$ python -q
>>> import numpy as np
>>> from numpy import linalg as LA
>>> np.set_printoptions(precision=3, suppress=True, linewidth=200)
>>> def rnd(a):
...     return np.round(a, 3) + 0
... 
>>> F = np.loadtxt("layer10.csv", delimiter=",")
>>> F
array([[  8.,  -2., -10.,  -8.,   4.,   6.,  -6.,  -4.,   0.,   0.],
       [ -2.,   2.,   6.,   0.,  -1.,   2.,   2.,  -2.,  -3.,   1.],
       [-10.,   6.,  22.,   4.,  -5.,   0.,   6.,  -4.,  -7.,   1.],
       [ -8.,   0.,   4.,  12.,  -4., -10.,   8.,  10.,   4.,   0.],
       [  4.,  -1.,  -5.,  -4.,   2.,   3.,  -3.,  -2.,   0.,   0.],
       [  6.,   2.,   0., -10.,   3.,  13.,  -2.,  -9.,  -7.,   3.],
       [ -6.,   2.,   6.,   8.,  -3.,  -2.,  10.,   6.,  -1.,   3.],
       [ -4.,  -2.,  -4.,  10.,  -2.,  -9.,   6.,  11.,   6.,   0.],
       [  0.,  -3.,  -7.,   4.,   0.,  -7.,  -1.,   6.,   6.,  -2.],
       [  0.,   1.,   1.,   0.,   0.,   3.,   3.,   0.,  -2.,   2.]])
>>> W1 = np.array([[-9, 0, 8, 1],
...     [4, 0, 8, -9],
...     [-8, 3, -4, 9],
...     [-2, -9, 7, -8],
...     [3, -7, -7, 2],
...     [-4, -8, -6, 6],
...     [3, -3, -8, -5],
...     [7, 1, -2, -8],
...     [-9, 3, 2, 0],
...     [-1, -6, 7, -1]])
>>> b = np.array([-1, -2, 0, -2])
>>> H = np.maximum(F @ W1 + b, 0)
>>> (H > 0).mean(axis=0)
array([0.5, 0.3, 0.5, 0.5])
>>> C = np.array([[2, 5], [8, 5], [2, 5], [2, 1]])
>>> W1 @ C
array([[  0,  -4],
       [  6,  51],
       [ 18, -36],
       [-78, -28],
       [-60, -53],
       [-72, -84],
       [-44, -45],
       [  2,  22],
       [ 10, -20],
       [-38,  -1]])
>>> (H @ C).round(6).argmax(axis=1)
array([0, 0, 0, 1, 0, 0, 1, 1, 1, 1])
>>> rnd(LA.norm(F, axis=1))
array([18.33 ,  8.185, 27.622, 22.804,  9.165, 21.471, 17.292, 20.347, 14.142,  5.292])
>>> rnd(LA.norm(F[2], 1)), rnd(LA.norm(F[2], np.inf))
(np.float64(65.0), np.float64(22.0))
>>> rnd(LA.norm(F, 2))
np.float64(44.037)
>>> rnd(LA.norm(F, "nuc"))
np.float64(88.0)
>>> F[2] @ F[0]
np.float64(-384.0)
>>> rnd(LA.norm(F) ** 2 / LA.norm(F, 2) ** 2)
np.float64(1.636)
>>> rnd(LA.norm(F, 1)), rnd(LA.norm(F, np.inf))
(np.float64(65.0), np.float64(65.0))
>>> LA.norm(F, axis=1).argmax()
np.int64(2)
>>> rnd(LA.norm(F, axis=0))
array([18.33 ,  8.185, 27.622, 22.804,  9.165, 21.471, 17.292, 20.347, 14.142,  5.292])
>>> LA.matrix_rank(F, rtol=0.1)
np.int64(3)
>>> [round(float(x), 3) for x in LA.svd(F, compute_uv=False)[:3]]
[44.037, 33.522, 10.441]
>>> np.argsort(-LA.norm(F, axis=0).round(6), kind="stable")[:3]
array([2, 3, 5])
